% ipython --no-banner

In [1]: import numpy as np

In [2]: np.set_printoptions(precision=3, suppress=True, linewidth=120)

In [3]: def tidy(a):
   ...:     return np.round(a, 3) + 0
   ...: 

In [4]: A = np.load("case4.npy")

In [5]: A
Out[5]: 
array([[ 3, -1, -1],
       [ 3, -1, -1],
       [ 4,  4, -1]])

In [6]: # looks like rank 2

In [7]: np.linalg.matrix_power(A, 2)
Out[7]: 
array([[  2,  -6,  -1],
       [  2,  -6,  -1],
       [ 20, -12,  -7]])

In [8]: A @ A
Out[8]: 
array([[  2,  -6,  -1],
       [  2,  -6,  -1],
       [ 20, -12,  -7]])

In [9]: (A + A.T) / 2
Out[9]: 
array([[ 3. ,  1. ,  1.5],
       [ 1. , -1. ,  1.5],
       [ 1.5,  1.5, -1. ]])

In [10]: tidy(np.linalg.det(A))
Out[10]: np.float64(0.0)

In [11]: np.allclose(A @ A.T, A.T @ A)
Out[11]: False

In [12]: np.allclose(A, A.T)
Out[12]: False

In [13]: X = np.load("test18.npy")

In [14]: X
Out[14]: 
array([[-3,  0,  1,  1, -1, -2,  3],
       [ 1,  0,  3, -2,  2,  2, -1],
       [ 1, -1,  3,  3, -3,  3,  2],
       [ 0, -2, -2,  3,  1,  3,  3],
       [-3,  2,  1, -1, -2,  0, -1],
       [-3, -3, -1,  2,  2, -1,  3],
       [ 3,  3,  3, -3, -2,  1,  0]])

In [15]: rng = np.random.default_rng(43828)

In [16]: labels = rng.permutation(7)

In [17]: Y = X[:, labels] * rng.choice([-1, 1], 7)

In [18]: Y
Out[18]: 
array([[ 0, -3,  1,  1, -2,  3,  1],
       [ 0,  1, -2,  3,  2, -1, -2],
       [ 1, -2,  3,  3,  3, -1,  3],
       [ 2, -3,  3, -2,  3,  0, -1],
       [-2,  1, -1,  1,  0,  3,  2],
       [ 3, -3,  2, -1, -1,  3, -2],
       [-3,  0, -3,  3,  1, -3,  2]])

In [19]: Uu, _, vt = np.linalg.svd(X.T @ Y)

In [20]: labels
Out[20]: array([1, 6, 3, 2, 5, 0, 4])

In [21]: tidy(np.linalg.lstsq(X, Y)[0])
Out[21]: 
array([[ 0.,  0.,  0.,  0.,  0., -1.,  0.],
       [-1.,  0.,  0.,  0.,  0.,  0.,  0.],
       [ 0.,  0.,  0.,  1.,  0.,  0.,  0.],
       [ 0.,  0.,  1.,  0.,  0.,  0.,  0.],
       [ 0.,  0.,  0.,  0.,  0.,  0., -1.],
       [ 0.,  0.,  0.,  0.,  1.,  0.,  0.],
       [ 0., -1.,  0.,  0.,  0.,  0.,  0.]])

In [22]: arr = np.array([[4.0, 0.0, 0.0], [0.0, 4.0, 3.0], [0.0, 3.0, 4.0]])

In [23]: arr
Out[23]: 
array([[4., 0., 0.],
       [0., 4., 3.],
       [0., 3., 4.]])

In [24]: # 2 groups of indices that never mix

In [25]: x0 = np.ones(3)

In [26]: for _ in range(3):
    ...:     x0 = arr @ x0
    ...:     x0 /= np.linalg.norm(x0)
    ...:     print(round(x0 @ arr @ x0, 3))
    ...: 
6.579
6.848
6.949

In [27]: tidy(x0)
Out[27]: array([0.131, 0.701, 0.701])

In [28]: tidy(np.linalg.eigvalsh(arr)[-1])
Out[28]: np.float64(7.0)

In [29]: mat = np.load("a.npy")

In [30]: mat
Out[30]: 
array([[1, 1, 1],
       [1, 1, 1],
       [1, 1, 1]])

In [31]: tidy(np.linalg.norm(mat, 2))
Out[31]: np.float64(3.0)

In [32]: tidy(np.linalg.norm(mat, 1)), tidy(np.linalg.norm(mat, np.inf))
Out[32]: (np.float64(3.0), np.float64(3.0))

In [33]: M = np.loadtxt("layer4.csv", delimiter=",")

In [34]: M
Out[34]: 
array([[4., 1.],
       [0., 4.]])

In [35]: # triangular, det is the product of the diagonal

In [36]: blk = np.stack([M, 5 * M, M[::-1]])

In [37]: np.linalg.matrix_rank(blk)
Out[37]: array([2, 2, 2])

In [38]: (blk @ M.T).shape
Out[38]: (3, 2, 2)

In [39]: np.einsum("bij,cij->bc", blk, blk)
Out[39]: 
array([[ 33., 165.,   8.],
       [165., 825.,  40.],
       [  8.,  40.,  33.]])

In [40]: tidy(np.linalg.det(blk))
Out[40]: array([ 16., 400., -16.])

In [41]: blk.sum(axis=0)
Out[41]: 
array([[24., 10.],
       [ 4., 25.]])

In [42]: w, V = np.linalg.eig(M)

In [43]: tidy(np.sort(np.linalg.eigvals(M.T)))
Out[43]: array([4., 4.])

In [44]: np.prod(w)
Out[44]: np.float64(16.0)

In [45]: feats = np.loadtxt("arr.csv", delimiter=",")

In [46]: feats
Out[46]: 
array([[ 0.013, -0.046, -0.236,  0.465,  0.226, -0.25 ],
       [ 0.033,  0.415,  0.4  , -1.301, -1.453,  0.11 ],
       [ 0.049,  0.67 ,  0.909, -2.552, -2.425,  0.52 ],
       [ 0.078, -0.253, -0.553,  2.111,  1.324, -0.508],
       [ 0.142,  0.215, -0.147,  0.626, -0.349, -0.343]])

In [47]: Uu, s, vt = np.linalg.svd(feats, full_matrices=False)

In [48]: Uu.shape, s.shape, vt.shape
Out[48]: ((5, 5), (5,), (5, 6))

In [49]: tidy(s)
Out[49]: array([5.   , 1.   , 0.2  , 0.04 , 0.008])

In [50]: tidy(Uu.T @ feats @ vt.T)
Out[50]: 
array([[5.   , 0.   , 0.   , 0.   , 0.   ],
       [0.   , 1.   , 0.   , 0.   , 0.   ],
       [0.   , 0.   , 0.2  , 0.   , 0.   ],
       [0.   , 0.   , 0.   , 0.04 , 0.   ],
       [0.   , 0.   , 0.   , 0.   , 0.008]])

In [51]: tidy(Uu.T @ Uu)
Out[51]: 
array([[1., 0., 0., 0., 0.],
       [0., 1., 0., 0., 0.],
       [0., 0., 1., 0., 0.],
       [0., 0., 0., 1., 0.],
       [0., 0., 0., 0., 1.]])

In [52]: tidy(np.sqrt((s ** 2).sum())), tidy(np.linalg.norm(feats))
Out[52]: (np.float64(5.103), np.float64(5.103))

In [53]: (s > 1e-8).sum()
Out[53]: np.int64(5)

In [54]: np.abs(Uu[:, 0]).round(6).argmax()
Out[54]: np.int64(2)

In [55]: tidy(vt @ vt.T)
Out[55]: 
array([[1., 0., 0., 0., 0.],
       [0., 1., 0., 0., 0.],
       [0., 0., 1., 0., 0.],
       [0., 0., 0., 1., 0.],
       [0., 0., 0., 0., 1.]])

In [56]: np.allclose(Uu * s @ vt, feats)
Out[56]: True

In [57]: m1 = np.load("sample15.npy")

In [58]: tidy(m1)
Out[58]: 
array([[0.667, 0.333, 0.   , 0.   ],
       [0.5  , 0.5  , 0.   , 0.   ],
       [0.   , 0.   , 0.5  , 0.5  ],
       [0.333, 0.   , 0.333, 0.333]])

In [59]: # null space of dimension 1

In [60]: Y = np.array([[1, 3], [1, 5], [5, 3], [0, 3]])

In [61]: tidy(np.einsum("ik,kj->ji", m1, Y))
Out[61]: 
array([[1.   , 1.   , 2.5  , 2.   ],
       [3.667, 4.   , 3.   , 3.   ]])

In [62]: data = np.loadtxt("w.csv", delimiter=",")

In [63]: data
Out[63]: 
array([[-0.954,  0.856, -0.537,  0.04 , -1.   , -0.856],
       [ 0.68 ,  0.814, -0.967, -0.797, -0.999, -0.935],
       [ 0.986,  0.629, -0.978, -0.953, -0.291, -0.178],
       [ 0.995,  0.851, -0.986, -0.998,  0.774,  0.159],
       [-0.937,  0.363,  0.653,  0.149, -0.987, -0.97 ],
       [-0.985,  0.217,  0.901,  0.462, -0.982, -0.976],
       [ 1.   , -0.178, -1.   ,  0.139, -0.947,  0.664],
       [ 0.363,  0.653,  0.226, -0.99 ,  0.848, -0.84 ],
       [-0.851, -0.523,  0.947,  0.537,  0.991,  0.898],
       [ 0.485, -0.993,  0.946,  0.999,  1.   ,  0.99 ],
       [ 0.98 ,  0.345, -0.986, -0.388, -0.774,  0.565],
       [-0.235, -0.197,  0.08 ,  0.585, -0.273,  0.254],
       [ 0.996,  0.254, -0.894, -0.987,  1.   ,  0.973],
       [-0.327,  0.254, -0.843,  0.892, -0.983,  0.856],
       [ 0.996,  0.363, -0.984, -0.93 , -0.47 , -0.753],
       [ 0.623, -0.197, -0.04 , -0.354,  0.808,  0.119],
       [ 0.551,  0.641, -0.43 , -0.965, -0.851, -0.99 ]])

In [64]: Y = data / np.linalg.norm(data, axis=1, keepdims=True)

In [65]: gram = Y @ Y.T

In [66]: tidy(np.linalg.norm(Y, axis=1))
Out[66]: array([1., 1., 1., 1., 1., 1., 1., 1., 1., 1., 1., 1., 1., 1., 1., 1., 1.])

In [67]: (gram - 2 * np.eye(17)).round(6).argmax(axis=1)
Out[67]: array([ 4, 16, 14, 12,  5,  4, 10,  3,  9,  8,  6, 13,  3, 11,  2, 12,  1])

In [68]: gram = np.cov(data, rowvar=False)

In [69]: tidy(np.polyfit(data[:, 1], data[:, 2], 1))
Out[69]: array([-0.845, -0.081])

In [70]: np.argwhere(np.triu(np.abs(np.corrcoef(data.T)) > 0.8, 1))
Out[70]: array([], shape=(0, 2), dtype=int64)

In [71]: np.median(data, axis=0)
Out[71]: array([ 0.551,  0.345, -0.537, -0.354, -0.47 ,  0.119])

In [72]: tidy(np.linalg.eigvalsh(gram)[::-1])
Out[72]: array([1.42 , 1.181, 0.581, 0.158, 0.026, 0.016])

In [73]: np.argsort(-data.std(axis=0).round(6), kind="stable")
Out[73]: array([4, 5, 0, 2, 3, 1])
